% python3 -q
>>> import numpy as np
>>> from numpy import linalg as LA
>>> np.set_printoptions(suppress=True, linewidth=140)
>>> def rd(a):
...     return np.round(a, 2) + 0
... 
>>> data = np.load("layer10.npy")
>>> rd(data)
array([[-0.91,  0.08, -0.4 ],
       [-0.41, -0.19,  0.89],
       [ 0.  ,  0.98,  0.2 ]])
>>> # columns are unit length and at right angles
>>> rd(data[:, 0] @ data[:, 2])
np.float64(0.0)
>>> rd(LA.svd(data, compute_uv=False))
array([1., 1., 1.])
>>> np.allclose(data, data.T)
False
>>> rd(LA.matrix_power(data, 4))
array([[ 0.29, -0.8 ,  0.53],
       [ 0.68,  0.56,  0.48],
       [-0.68,  0.22,  0.7 ]])
>>> rd(np.abs(LA.eigvals(data)).max())
np.float64(1.0)
>>> J = np.load("x.npy")
>>> J
array([[0, 0, 1, 0, 0],
       [1, 0, 0, 0, 0],
       [0, 0, 0, 0, 1],
       [0, 0, 0, 1, 0],
       [0, 1, 0, 0, 0]])
>>> r0, v = J[1], J[2]
>>> r0 @ v
np.int64(0)
>>> r0 @ r0
np.int64(1)
>>> pr = (r0 @ v) / (r0 @ r0) * r0
>>> pr
array([0., 0., 0., 0., 0.])
>>> np.outer(r0, v)
array([[0, 0, 0, 0, 1],
       [0, 0, 0, 0, 0],
       [0, 0, 0, 0, 0],
       [0, 0, 0, 0, 0],
       [0, 0, 0, 0, 0]])
>>> v - pr
array([0., 0., 0., 0., 1.])
>>> rd(np.sort(np.abs(LA.eigvals(J))))
array([1., 1., 1., 1., 1.])
>>> np.trace(J)
np.int64(1)
>>> rng = np.random.default_rng(55803)
>>> idx = rng.permutation(5)
>>> out = J[:, idx] * rng.choice([-1, 1], 5)
>>> out
array([[ 0,  0,  1,  0,  0],
       [ 1,  0,  0,  0,  0],
       [ 0, -1,  0,  0,  0],
       [ 0,  0,  0,  0,  1],
       [ 0,  0,  0,  1,  0]])
>>> U, _, vt = LA.svd(J.T @ out)
>>> U @ vt
array([[ 1.,  0.,  0.,  0.,  0.],
       [ 0.,  0.,  0.,  1.,  0.],
       [ 0.,  0.,  1.,  0.,  0.],
       [ 0.,  0.,  0.,  0.,  1.],
       [ 0., -1.,  0.,  0.,  0.]])
>>> rd(np.sort(np.abs(LA.eigvals(out))))
array([1., 1., 1., 1., 1.])
>>> np.allclose(out @ out.T, out.T @ out)
True
>>> out @ out
array([[ 0, -1,  0,  0,  0],
       [ 0,  0,  1,  0,  0],
       [-1,  0,  0,  0,  0],
       [ 0,  0,  0,  1,  0],
       [ 0,  0,  0,  0,  1]])
>>> (out - out.T) / 2
array([[ 0. , -0.5,  0.5,  0. ,  0. ],
       [ 0.5,  0. ,  0.5,  0. ,  0. ],
       [-0.5, -0.5,  0. ,  0. ,  0. ],
       [ 0. ,  0. ,  0. ,  0. ,  0. ],
       [ 0. ,  0. ,  0. ,  0. ,  0. ]])
>>> (out + out.T) / 2
array([[ 0. ,  0.5,  0.5,  0. ,  0. ],
       [ 0.5,  0. , -0.5,  0. ,  0. ],
       [ 0.5, -0.5,  0. ,  0. ,  0. ],
       [ 0. ,  0. ,  0. ,  0. ,  1. ],
       [ 0. ,  0. ,  0. ,  1. ,  0. ]])
>>> LA.matrix_power(out, 4)
array([[ 0,  0, -1,  0,  0],
       [-1,  0,  0,  0,  0],
       [ 0,  1,  0,  0,  0],
       [ 0,  0,  0,  1,  0],
       [ 0,  0,  0,  0,  1]])
>>> def softmax(z):
...     e = np.exp(z - z.max(axis=-1, keepdims=True))
...     return e / e.sum(axis=-1, keepdims=True)
... 
>>> rd(softmax(J).sum(axis=1))
array([1., 1., 1., 1., 1.])
>>> rd(softmax(J[1]))
array([0.4 , 0.15, 0.15, 0.15, 0.15])
>>> rd(softmax(J[1] + 5))
array([0.4 , 0.15, 0.15, 0.15, 0.15])
>>> att = J @ J.T / np.sqrt(5)
>>> rd(softmax(att))
array([[0.28, 0.18, 0.18, 0.18, 0.18],
       [0.18, 0.28, 0.18, 0.18, 0.18],
       [0.18, 0.18, 0.28, 0.18, 0.18],
       [0.18, 0.18, 0.18, 0.28, 0.18],
       [0.18, 0.18, 0.18, 0.18, 0.28]])
>>> rd(softmax(att + np.triu(np.full(att.shape, -np.inf), 1)))
array([[1.  , 0.  , 0.  , 0.  , 0.  ],
       [0.39, 0.61, 0.  , 0.  , 0.  ],
       [0.28, 0.28, 0.44, 0.  , 0.  ],
       [0.22, 0.22, 0.22, 0.34, 0.  ],
       [0.18, 0.18, 0.18, 0.18, 0.28]])
>>> softmax(att).round(6).argmax(axis=1)
array([0, 1, 2, 3, 4])
>>> K = np.load("data.npy")
>>> K
array([[1, 2, 0, 0],
       [0, 1, 0, 0],
       [0, 0, 1, 2],
       [0, 0, 0, 1]])
>>> r0 = np.array([-1, 3, 0])
>>> out = data + np.outer(r0, np.eye(3)[0])
>>> LA.matrix_rank(out - data)
np.int64(1)
>>> rd(LA.det(out) / LA.det(data)), rd(1 + LA.solve(data, r0)[0])
(np.float64(0.7), np.float64(0.7))
>>> [int(LA.matrix_rank(LA.matrix_power(K, p))) for p in range(1, 5)]
[4, 4, 4, 4]
>>> K @ K
array([[1, 4, 0, 0],
       [0, 1, 0, 0],
       [0, 0, 1, 4],
       [0, 0, 0, 1]])
>>> W0 = np.arange(36).reshape(6, 6) + 5
>>> W0
array([[ 5,  6,  7,  8,  9, 10],
       [11, 12, 13, 14, 15, 16],
       [17, 18, 19, 20, 21, 22],
       [23, 24, 25, 26, 27, 28],
       [29, 30, 31, 32, 33, 34],
       [35, 36, 37, 38, 39, 40]])
>>> # rows and columns are dependent
>>> rk = LA.matrix_rank(W0)
>>> rk
np.int64(2)
>>> N = LA.svd(W0)[2][rk:].T
>>> [int(LA.matrix_rank(W0[:, :j + 1])) for j in range(6)]
[1, 2, 2, 2, 2, 2]
>>> [int(LA.matrix_rank(np.delete(W0, i, axis=0))) for i in range(6)]
[2, 2, 2, 2, 2, 2]
>>> N.shape
(6, 4)
>>> rd(N @ N.T)
array([[ 0.48, -0.38, -0.24, -0.1 ,  0.05,  0.19],
       [-0.38,  0.7 , -0.21, -0.12, -0.04,  0.05],
       [-0.24, -0.21,  0.82, -0.15, -0.12, -0.1 ],
       [-0.1 , -0.12, -0.15,  0.82, -0.21, -0.24],
       [ 0.05, -0.04, -0.12, -0.21,  0.7 , -0.38],
       [ 0.19,  0.05, -0.1 , -0.24, -0.38,  0.48]])
>>> E = np.array([[2, 0, 0], [0, 0, 0], [0, 0, 2]])
>>> idx = rng.permutation(3)
>>> idx
array([1, 0, 2])
>>> out = E[idx][:, idx]
>>> np.diag(out)
array([0, 2, 2])
>>> np.trace(out)
np.int64(4)
>>> np.allclose(out, E)
False
>>> LA.lstsq(E[:-1].T, E[-1])[2]
np.int32(1)
>>> rd(np.trace(LA.pinv(E) @ E))
np.float64(2.0)
>>> np.abs(np.diag(LA.qr(E)[1])) > 1e-9
array([ True, False,  True])
>>> np.prod(np.diag(E)), rd(LA.det(E))
(np.int64(0), np.float64(0.0))
>>> [int(LA.matrix_rank(LA.matrix_power(E, p))) for p in range(1, 4)]
[2, 2, 2]
>>> vec = np.array([-3, 2, 0])
>>> h1 = np.maximum(E @ vec, 0)
>>> np.flatnonzero(h1 > 1e-9)
array([], dtype=int64)
>>> np.maximum(E @ vec, 0) - np.maximum(-E @ vec, 0)
array([-6,  0,  0])
>>> E.T @ h1
array([0, 0, 0])
>>> E * (h1 > 1e-9)[:, None]
array([[0, 0, 0],
       [0, 0, 0],
       [0, 0, 0]])
>>> np.maximum(E @ (3 * vec), 0)
array([0, 0, 0])
>>> M = np.maximum(np.array([[8, -5, 6],
...     [9, 8, 9],
...     [6, -8, -5],
...     [0, 1, 3],
...     [-1, 1, 9],
...     [-5, -6, -6],
...     [0, -2, -9],
...     [9, -7, -2],
...     [7, -7, 0],
...     [-8, -2, 4],
...     [7, -1, 1],
...     [-9, 3, -8],
...     [9, 8, 4],
...     [-1, 2, -9],
...     [3, -9, 5],
...     [3, 7, 5],
...     [-8, -7, -1],
...     [-1, -8, 7],
...     [1, 3, -9],
...     [4, -9, -4],
...     [-1, -5, -3],
...     [5, -8, -9],
...     [3, 5, -9],
...     [8, 9, 1],
...     [-6, -7, -3],
...     [-7, 3, -9],
...     [0, 2, 0]]) @ np.array([[5, 0, 2, 4, 0], [0, 1, 5, 3, 3], [1, 0, 0, 4, 5]]) + np.array([1, 5, 0, 2, 4]), 0)
>>> M
array([[47,  0,  0, 43, 19],
       [55, 13, 58, 98, 73],
       [26,  0,  0,  0,  0],
       [ 4,  6,  5, 17, 22],
       [ 5,  6,  3, 37, 52],
       [ 0,  0,  0,  0,  0],
       [ 0,  3,  0,  0,  0],
       [44,  0,  0,  9,  0],
       [36,  0,  0,  9,  0],
       [ 0,  3,  0,  0, 18],
       [37,  4,  9, 31,  6],
       [ 0,  8,  0,  0,  0],
       [50, 13, 58, 78, 48],
       [ 0,  7,  8,  0,  0],
       [21,  0,  0,  7,  2],
       [21, 12, 41, 55, 50],
       [ 0,  0,  0,  0,  0],
       [ 3,  0,  0,  2, 15],
       [ 0,  8, 17,  0,  0],
       [17,  0,  0,  0,  0],
       [ 0,  0,  0,  0,  0],
       [17,  0,  0,  0,  0],
       [ 7, 10, 31,  0,  0],
       [42, 14, 61, 65, 36],
       [ 0,  0,  0,  0,  0],
       [ 0,  8,  1,  0,  0],
       [ 1,  7, 10,  8, 10]])
>>> # row 16 repeats row 5
>>> vec = np.array([1, -9, -3, -2, 3])
>>> y = M @ vec
>>> y
array([  18, -213,   26,  -33,   24,    0,  -27,   26,   18,   27,  -70,  -72, -253,  -87,   13, -170,    0,   44, -123,   17,    0,   17,
       -176, -289,    0,  -75,  -78])
>>> y = y + 0.02 * rng.normal(size=27)
>>> rd(y)
array([  17.99, -212.98,   26.03,  -33.01,   24.02,    0.02,  -26.96,   26.  ,   17.99,   27.02,  -70.  ,  -72.  , -253.02,  -87.  ,
         12.99, -170.  ,   -0.04,   44.  , -122.97,   17.  ,   -0.03,   17.  , -176.01, -288.98,    0.  ,  -74.99,  -77.98])
>>> coef, *_ = LA.lstsq(M, y)
>>> rd(LA.norm(y - M @ coef))
np.float64(0.08)
>>> rd(M.T @ (y - M @ coef))
array([0., 0., 0., 0., 0.])
>>> coef.round()
array([ 1., -9., -3., -2.,  3.])
>>> [round(float(LA.norm(LA.solve(M.T @ M + lam * np.eye(5), M.T @ y))), 2) for lam in (0, 1, 10, 100)]
[10.2, 10.16, 9.85, 7.9]
>>> Xc = (M - M.mean(axis=0)) / M.std(axis=0)
>>> np.argwhere(np.abs(Xc) > 2)
array([[ 1,  0],
       [ 1,  2],
       [ 1,  3],
       [ 1,  4],
       [12,  2],
       [12,  3],
       [23,  2]])
>>> coef = LA.lstsq(np.delete(Xc, 0, axis=1), Xc[:, 0])[0]
>>> rd(1 - np.var(Xc[:, 0] - np.delete(Xc, 0, axis=1) @ coef))
np.float64(0.83)
>>> Xc = M - M.mean(axis=0)
>>> vecs = LA.svd(Xc)[2][:1]
>>> out = Xc - Xc @ vecs.T @ vecs
>>> rd(np.diag(vecs.T @ vecs))
array([0.12, 0.01, 0.19, 0.47, 0.22])
>>> rd((Xc @ vecs.T).std(axis=0))
array([39.47])
>>> rd(LA.norm(out) / LA.norm(Xc))
np.float64(0.42)
>>> W1 = np.array([[2, 3], [2, 2], [0, 0], [2, 1], [1, 0]])
>>> coef = np.array([3, -1])
>>> H = np.maximum(M @ W1 + coef, 0)
>>> LA.matrix_rank(H)
np.int64(2)
>>> rd((H > 0).mean(axis=0))
array([1.  , 0.85])
>>> C = np.array([[-2, 3, -2], [-2, 3, 3]])
>>> (H @ C).round(6).argmax(axis=1)
array([1, 1, 1, 1, 1, 1, 1, 1, 1, 1, 1, 1, 1, 1, 1, 1, 1, 1, 1, 1, 1, 1, 1, 1, 1, 1, 1])
>>> H @ C
array([[ -770,  1155,   145],
       [-1392,  2088,    48],
       [ -264,   396,   121],
       [ -238,   357,   -38],
       [ -428,   642,  -113],
       [   -6,     9,    -6],
       [  -28,    42,    -3],
       [ -498,   747,   202],
       [ -418,   627,   162],
       [  -64,    96,   -39],
       [ -604,   906,   141],
       [  -68,   102,     7],
       [-1172,  1758,    93],
       [  -60,    90,     5],
       [ -260,   390,    85],
       [ -740,  1110,   -35],
       [   -6,     9,    -6],
       [  -76,   114,   -26],
       [  -68,   102,     7],
       [ -174,   261,    76],
       [   -6,     9,    -6],
       [ -174,   261,    76],
       [ -154,   231,    46],
       [ -998,  1497,    92],
       [   -6,     9,    -6],
       [  -68,   102,     7],
       [ -138,   207,   -18]])
>>> W1 @ C
array([[-10,  15,   5],
       [ -8,  12,   2],
       [  0,   0,   0],
       [ -6,   9,  -1],
       [ -2,   3,  -2]])
>>> hat = M @ LA.solve(M.T @ M, M.T)
>>> LA.matrix_rank(np.eye(27) - hat)
np.int64(22)
>>> np.allclose(hat @ hat, hat)
True
>>> rd(LA.eigvalsh(hat))
array([0., 0., 0., 0., 0., 0., 0., 0., 0., 0., 0., 0., 0., 0., 0., 0., 0., 0., 0., 0., 0., 0., 1., 1., 1., 1., 1.])
>>> rd(np.trace(hat))
np.float64(5.0)
>>> A = np.diag(np.array([2, 0, 1, 0, 0, 1]))
>>> A
array([[2, 0, 0, 0, 0, 0],
       [0, 0, 0, 0, 0, 0],
       [0, 0, 1, 0, 0, 0],
       [0, 0, 0, 0, 0, 0],
       [0, 0, 0, 0, 0, 0],
       [0, 0, 0, 0, 0, 1]])
>>> # splits into 6 blocks
>>> np.unique(A.round(6), axis=0).shape
(4, 6)
>>> np.abs(np.diag(LA.qr(A)[1])) > 1e-9
array([ True, False,  True, False, False,  True])
>>> np.allclose(A[:-1].T @ LA.lstsq(A[:-1].T, A[-1])[0], A[-1])
False
>>> rd(np.trace(LA.pinv(A) @ A))
np.float64(3.0)
>>> rk = LA.matrix_rank(A)
>>> rk
np.int64(3)
>>> N = LA.svd(A)[2][rk:].T
>>> [int(LA.matrix_rank(A[:i])) for i in range(1, len(A) + 1)]
[1, 1, 2, 2, 2, 3]
>>> N.shape
(6, 3)
>>> np.allclose(A @ N, 0)
True
>>> LA.matrix_rank(A.T @ A), LA.matrix_rank(A @ A.T)
(np.int64(3), np.int64(3))
>>> [int(LA.matrix_rank(np.delete(A, i, axis=0))) for i in range(6)]
[2, 3, 2, 3, 3, 2]
>>> A @ N
array([[0., 0., 0.],
       [0., 0., 0.],
       [0., 0., 0.],
       [0., 0., 0.],
       [0., 0., 0.],
       [0., 0., 0.]])
>>> [int(LA.matrix_rank(A[:, :j + 1])) for j in range(6)]
[1, 1, 2, 2, 2, 3]
>>> np.allclose(A @ A.T, A.T @ A)
True
>>> rd(np.abs(LA.eigvals(A)).max())
np.float64(2.0)
>>> A @ A
array([[4, 0, 0, 0, 0, 0],
       [0, 0, 0, 0, 0, 0],
       [0, 0, 1, 0, 0, 0],
       [0, 0, 0, 0, 0, 0],
       [0, 0, 0, 0, 0, 0],
       [0, 0, 0, 0, 0, 1]])
>>> rd(LA.norm(A[5], 1)), rd(LA.norm(A[5], np.inf))
(np.float64(1.0), np.float64(1.0))
>>> rd(LA.norm(A[5] - A[0]))
np.float64(2.24)
>>> rd(LA.norm(A, "nuc"))
np.float64(4.0)
>>> rd(LA.norm(A, 1)), rd(LA.norm(A, np.inf))
(np.float64(2.0), np.float64(2.0))
>>> LA.norm(A, axis=1).argmax()
np.int64(0)
>>> rd(LA.norm(A) ** 2 / LA.norm(A, 2) ** 2)
np.float64(1.5)
>>> rd(LA.norm(A, axis=1))
array([2., 0., 1., 0., 0., 1.])
